$ python -q
>>> import numpy as np
>>> np.set_printoptions(precision=1, suppress=True, linewidth=100, floatmode="fixed")
>>> X = np.loadtxt("w.csv", delimiter=",")
>>> X
array([[ 1.0,  4.0,  0.0, -2.0, -3.0,  0.0, -2.0,  2.0],
       [-1.0,  0.0,  2.0, -2.0,  2.0, -1.0,  0.0, -3.0],
       [-1.0, -2.0,  0.0, -1.0,  3.0,  3.0,  1.0,  3.0],
       [-2.0,  0.0,  3.0,  2.0, -1.0,  0.0,  0.0,  1.0],
       [-1.0,  6.0,  0.0,  1.0,  3.0,  1.0, -3.0,  1.0],
       [ 3.0,  2.0,  3.0,  3.0, -1.0,  1.0, -1.0, -3.0],
       [-2.0,  2.0,  3.0,  2.0,  3.0, -1.0, -1.0,  3.0],
       [ 2.0,  6.0, -1.0,  0.0, -3.0,  3.0, -3.0, -3.0],
       [ 0.0,  6.0, -3.0, -3.0, -2.0,  3.0, -3.0,  0.0]])
>>> A2 = np.array([[3, 0], [0, 0], [5, 4], [2, 1], [3, 0], [5, 5], [1, 4], [5, 0]])
>>> np.einsum("ik,kj->ij", X, A2)
array([[ -2.0, -10.0],
       [-11.0,   1.0],
       [ 35.0,  18.0],
       [ 15.0,  14.0],
       [ 15.0,  -6.0],
       [ 16.0,  16.0],
       [ 31.0,   5.0],
       [-11.0,  -1.0],
       [-15.0, -12.0]])
>>> np.einsum("ij->j", X)
array([ -1.0,  24.0,   7.0,   0.0,   1.0,   9.0, -12.0,   1.0])
>>> np.vstack([X, A2.T]).shape
(11, 8)
>>> X @ A2
array([[ -2.0, -10.0],
       [-11.0,   1.0],
       [ 35.0,  18.0],
       [ 15.0,  14.0],
       [ 15.0,  -6.0],
       [ 16.0,  16.0],
       [ 31.0,   5.0],
       [-11.0,  -1.0],
       [-15.0, -12.0]])
>>> print(np.einsum("ik,kj->ji", X, A2))
[[ -2.0 -11.0  35.0  15.0  15.0  16.0  31.0 -11.0 -15.0]
 [-10.0   1.0  18.0  14.0  -6.0  16.0   5.0  -1.0 -12.0]]
>>> F = np.load("m.npy")
>>> F
array([[ 15,  -3,   1,   1,  -1,   9,  -5,   4],
       [ -1,  24,   5,   2,   4,   2,  -3,   1],
       [ -9,  -4, -92,   4,   9,  -4,  -4,   5],
       [ -2,   3,   3, -52,   2,  -2,  -8,   8],
       [ -1,   7,  -6,  -8,  46,   0,   2,  -9],
       [  2,   8,   7,   7,  -3,   4,   8,  -4],
       [  6,  -2,   9,   5,  -1,   6, -84,   8],
       [ -8,   7,   0,  -1,  -1,   1,   5, -64]])
>>> rng = np.random.default_rng(4394)
>>> lab = rng.permutation(8)
>>> lab
array([6, 0, 2, 1, 5, 4, 7, 3])
>>> A2 = F[lab][:, lab]
>>> np.allclose(A2, F)
False
>>> np.trace(A2)
np.int64(-203)
>>> u = np.array([2, 7, -6, -6, -4, 4, 0, 8])
>>> A2 = F + np.outer(u, np.eye(8)[1])
>>> np.linalg.matrix_rank(A2 - F)
np.int64(1)
>>> A2
array([[ 15.0,  -1.0,   1.0,   1.0,  -1.0,   9.0,  -5.0,   4.0],
       [ -1.0,  31.0,   5.0,   2.0,   4.0,   2.0,  -3.0,   1.0],
       [ -9.0, -10.0, -92.0,   4.0,   9.0,  -4.0,  -4.0,   5.0],
       [ -2.0,  -3.0,   3.0, -52.0,   2.0,  -2.0,  -8.0,   8.0],
       [ -1.0,   3.0,  -6.0,  -8.0,  46.0,   0.0,   2.0,  -9.0],
       [  2.0,  12.0,   7.0,   7.0,  -3.0,   4.0,   8.0,  -4.0],
       [  6.0,  -2.0,   9.0,   5.0,  -1.0,   6.0, -84.0,   8.0],
       [ -8.0,  15.0,   0.0,  -1.0,  -1.0,   1.0,   5.0, -64.0]])
>>> x = np.array([-4, 8, 2, -4, -6, -5, -7, -5])
>>> target = F @ x
>>> coef, lr = np.zeros(8), 1 / np.linalg.norm(F, 2) ** 2
>>> for i in range(40):
...     coef -= lr * F.T @ (F @ coef - target)
...     if i % 10 == 0: print(i, round(np.linalg.norm(F @ coef - target), 1))
... 
0 407.5
10 118.9
20 67.0
30 41.1
>>> coef
array([-4.7,  7.1,  1.9, -4.2, -5.9, -1.4, -6.8, -5.0])
